$ ipython --no-banner

In [1]: import numpy as np

In [2]: from numpy import linalg as LA

In [3]: np.set_printoptions(precision=2, suppress=True, linewidth=120, floatmode="fixed")

In [4]: def rnd(a):
   ...:     return np.round(a, 2) + 0
   ...: 

In [5]: mat = np.load("dump.npy")

In [6]: mat
Out[6]: 
array([[0, 0, 0, 0, 0, 0, 0, 1, 0],
       [0, 0, 0, 1, 0, 0, 0, 0, 0],
       [0, 0, 0, 0, 0, 1, 0, 0, 0],
       [0, 0, 1, 0, 0, 0, 0, 0, 0],
       [0, 1, 0, 0, 0, 0, 0, 0, 0],
       [0, 0, 0, 0, 0, 0, 1, 0, 0],
       [0, 0, 0, 0, 0, 0, 0, 0, 1],
       [0, 0, 0, 0, 1, 0, 0, 0, 0],
       [1, 0, 0, 0, 0, 0, 0, 0, 0]])

In [7]: rnd(LA.norm(mat) ** 2 / LA.norm(mat, 2) ** 2)
Out[7]: np.float64(9.0)

In [8]: rnd(LA.norm(mat, 1)), rnd(LA.norm(mat, np.inf))
Out[8]: (np.float64(1.0), np.float64(1.0))

In [9]: rnd(LA.norm(mat, axis=0))
Out[9]: array([1.00, 1.00, 1.00, 1.00, 1.00, 1.00, 1.00, 1.00, 1.00])

In [10]: rnd(LA.norm(mat, "nuc"))
Out[10]: np.float64(9.0)

In [11]: mat @ mat.T
Out[11]: 
array([[1, 0, 0, 0, 0, 0, 0, 0, 0],
       [0, 1, 0, 0, 0, 0, 0, 0, 0],
       [0, 0, 1, 0, 0, 0, 0, 0, 0],
       [0, 0, 0, 1, 0, 0, 0, 0, 0],
       [0, 0, 0, 0, 1, 0, 0, 0, 0],
       [0, 0, 0, 0, 0, 1, 0, 0, 0],
       [0, 0, 0, 0, 0, 0, 1, 0, 0],
       [0, 0, 0, 0, 0, 0, 0, 1, 0],
       [0, 0, 0, 0, 0, 0, 0, 0, 1]])

In [12]: rnd(LA.pinv(mat))
Out[12]: 
array([[0.00, 0.00, 0.00, 0.00, 0.00, 0.00, 0.00, 0.00, 1.00],
       [0.00, 0.00, 0.00, 0.00, 1.00, 0.00, 0.00, 0.00, 0.00],
       [0.00, 0.00, 0.00, 1.00, 0.00, 0.00, 0.00, 0.00, 0.00],
       [0.00, 1.00, 0.00, 0.00, 0.00, 0.00, 0.00, 0.00, 0.00],
       [0.00, 0.00, 0.00, 0.00, 0.00, 0.00, 0.00, 1.00, 0.00],
       [0.00, 0.00, 1.00, 0.00, 0.00, 0.00, 0.00, 0.00, 0.00],
       [0.00, 0.00, 0.00, 0.00, 0.00, 1.00, 0.00, 0.00, 0.00],
       [1.00, 0.00, 0.00, 0.00, 0.00, 0.00, 0.00, 0.00, 0.00],
       [0.00, 0.00, 0.00, 0.00, 0.00, 0.00, 1.00, 0.00, 0.00]])

In [13]: f, g = mat[8], mat[4]

In [14]: f @ g
Out[14]: np.int64(0)

In [15]: f @ f
Out[15]: np.int64(1)

In [16]: p = (f @ g) / (f @ f) * f

In [17]: LA.matrix_rank(np.outer(f, g))
Out[17]: np.int64(1)

In [18]: print(g - p)
[0.00 1.00 0.00 0.00 0.00 0.00 0.00 0.00 0.00]

In [19]: J = np.arange(12).reshape(3, 4) + 5

In [20]: J
Out[20]: 
array([[ 5,  6,  7,  8],
       [ 9, 10, 11, 12],
       [13, 14, 15, 16]])

In [21]: U, sig, Vt = LA.svd(J)

In [22]: np.argmax(sig[:-1] / (sig[1:] + 1e-6)) + 1
Out[22]: np.int64(2)

In [23]: Y = U[:, :2] @ np.diag(sig[:2]) @ Vt[:2]

In [24]: LA.matrix_rank(Y)
Out[24]: np.int64(2)

In [25]: rnd(LA.norm(J - Y) / LA.norm(J))
Out[25]: np.float64(0.0)

In [26]: rnd(np.trace(LA.pinv(J) @ J))
Out[26]: np.float64(2.0)

In [27]: rnd(J @ LA.pinv(J) @ J)
Out[27]: 
array([[ 5.00,  6.00,  7.00,  8.00],
       [ 9.00, 10.00, 11.00, 12.00],
       [13.00, 14.00, 15.00, 16.00]])

In [28]: LA.lstsq(J[:-1].T, J[-1])[2]
Out[28]: np.int32(2)

In [29]: np.abs(np.diag(LA.qr(J)[1])) > 1e-9
Out[29]: array([ True,  True, False])

In [30]: print(np.allclose(J[:-1].T @ LA.lstsq(J[:-1].T, J[-1])[0], J[-1]))
True
